In [1]: import numpy as np

In [2]: np.set_printoptions(precision=3, suppress=True, linewidth=100, legacy="1.25")

In [3]: rd = lambda a: np.round(a, 3) + 0

In [4]: A = np.load("m.npy")

In [5]: A
Out[5]: 
array([[ 161,   -2,    1,   -1,    0],
       [   2, -103,    0,   -2,    3],
       [  -3,   -1, -141,    3,    0],
       [   3,   -2,   -2, -117,    3],
       [   3,    1,    3,    3,   83]])

In [6]: x0 = np.array([0, -2, 0, 0, -3])

In [7]: y = A @ x0

In [8]: b, lr = np.zeros(5), 1 / np.linalg.norm(A, 2) ** 2

In [9]: for i in range(6):
   ...:     b -= lr * A.T @ (A @ b - y)
   ...:     if i % 1 == 0: print(i, round(np.linalg.norm(A @ b - y), 3))
   ...: 
0 220.055
1 154.562
2 110.076
3 79.196
4 57.392
5 41.801

In [10]: rd(np.linalg.cond(A))
Out[10]: 1.945

In [11]: W = np.array([[-5, -9], [-4, 3], [7, -6], [5, -1], [-9, -8]])

In [12]: b = np.array([-4, 5])

In [13]: hid = np.maximum(A @ W + b, 0)

In [14]: np.linalg.matrix_rank(hid)
Out[14]: 2

In [15]: hid
Out[15]: 
array([[  0,   0],
       [361,   0],
       [  0, 872],
       [  0,  77],
       [  0,   0]])

In [16]: Z = np.array([[1, 4, 6], [9, 7, 8]])

In [17]: W @ Z
Out[17]: 
array([[ -86,  -83, -102],
       [  23,    5,    0],
       [ -47,  -14,   -6],
       [  -4,   13,   22],
       [ -81,  -92, -118]])

In [18]: feats = np.load("out0.npy")

In [19]: feats
Out[19]: 
array([[ 8,  4, -2,  0],
       [-1,  6,  1,  1],
       [ 1, -2,  6,  5],
       [ 0, -5,  3,  3]])

In [20]: hat = np.triu(np.array([[2, -1, 1, -1], [3, -2, 0, 3], [2, 1, -2, -3], [-3, -2, 0, 1]]), 1) + np.eye(4)

In [21]: M2 = hat @ feats @ np.linalg.inv(hat)

In [22]: rd(np.poly(M2))
Out[22]: array([   1.,  -23.,  190., -589.,  280.])

In [23]: hat @ feats - feats @ hat
Out[23]: 
array([[  2.,   5.,  -6.,  -9.],
       [  0., -16.,  10.,  -7.],
       [  0.,  16., -10.,  16.],
       [  0.,   0.,   0.,  24.]])

In [24]: rd(np.linalg.det(M2))
Out[24]: 280.0

In [25]: rd(np.abs(np.linalg.svd(feats)[2][-1]))
Out[25]: array([0.15 , 0.009, 0.643, 0.751])

In [26]: rd(np.linalg.norm(feats, 2) / np.linalg.norm(feats))
Out[26]: 0.733

In [27]: [round(float(x), 3) for x in np.linalg.svd(feats, compute_uv=False)[:3]]
Out[27]: [11.167, 8.216, 6.289]

In [28]: x0 = np.array([3, 3, 3, -2])

In [29]: y = feats @ x0

In [30]: y
Out[30]: array([ 30,  16,   5, -12])

In [31]: rd(np.linalg.solve(feats, -3 * y))
Out[31]: array([-9., -9., -9.,  6.])

In [32]: O = feats.astype(float).copy()

In [33]: for j in range(4):
    ...:     O[:, j] -= O[:, :j] @ (O[:, :j].T @ O[:, j])
    ...:     O[:, j] /= np.linalg.norm(O[:, j])
    ...: 

In [34]: rd(O.T @ feats)
Out[34]: 
array([[ 8.124,  2.954, -1.354,  0.492],
       [ 0.   ,  8.501, -2.941, -2.406],
       [ 0.   ,  0.   ,  6.286,  5.343],
       [ 0.   ,  0.   ,  0.   ,  0.645]])

In [35]: U, s, Vh = np.linalg.svd(feats, full_matrices=False)

In [36]: rd(np.sqrt((s ** 2).sum())), rd(np.linalg.norm(feats))
Out[36]: (15.232, 15.232)

In [37]: rd(Vh @ Vh.T)
Out[37]: 
array([[1., 0., 0., 0.],
       [0., 1., 0., 0.],
       [0., 0., 1., 0.],
       [0., 0., 0., 1.]])

In [38]: np.allclose(U * s @ Vh, feats)
Out[38]: True

In [39]: rd(U.T @ feats @ Vh.T)
Out[39]: 
array([[11.167,  0.   ,  0.   ,  0.   ],
       [ 0.   ,  8.216,  0.   ,  0.   ],
       [ 0.   ,  0.   ,  6.289,  0.   ],
       [ 0.   ,  0.   ,  0.   ,  0.485]])

In [40]: rd(np.abs(Vh[0]))
Out[40]: array([0.355, 0.693, 0.514, 0.36 ])

In [41]: np.abs(U[:, 0]).round(6).argmax()
Out[41]: 0

In [42]: U.shape, s.shape, Vh.shape
Out[42]: ((4, 4), (4,), (4, 4))

In [43]: Z = np.array([[0, -1, -3, 2], [3, 2, 0, -1], [2, -3, 0, 0]])

In [44]: J = np.repeat(Z, 13 // 3, axis=0)

In [45]: rng = np.random.default_rng(20284)

In [46]: J = J + 0.1 * rng.normal(size=J.shape)

In [47]: rd(J)
Out[47]: 
array([[-0.179, -1.13 , -2.891,  2.12 ],
       [ 0.005, -0.98 , -2.852,  2.029],
       [ 0.126, -0.955, -2.965,  1.926],
       [ 0.04 , -1.148, -2.947,  2.076],
       [ 3.156,  1.939, -0.005, -1.026],
       [ 3.059,  2.174,  0.002, -1.038],
       [ 3.066,  1.973,  0.032, -1.059],
       [ 3.038,  2.031,  0.111, -0.952],
       [ 2.129, -2.977,  0.006, -0.049],
       [ 2.042, -3.139, -0.003, -0.091],
       [ 1.846, -3.071,  0.17 ,  0.005],
       [ 2.063, -2.806,  0.081,  0.071]])

In [48]: G = J.T @ J

In [49]: np.allclose(G, G.T)
Out[49]: True

In [50]: np.linalg.matrix_rank(G)
Out[50]: 4

In [51]: rd(np.linalg.eigvalsh(G)[::-1])
Out[51]: array([76.749, 54.957, 34.439,  0.047])
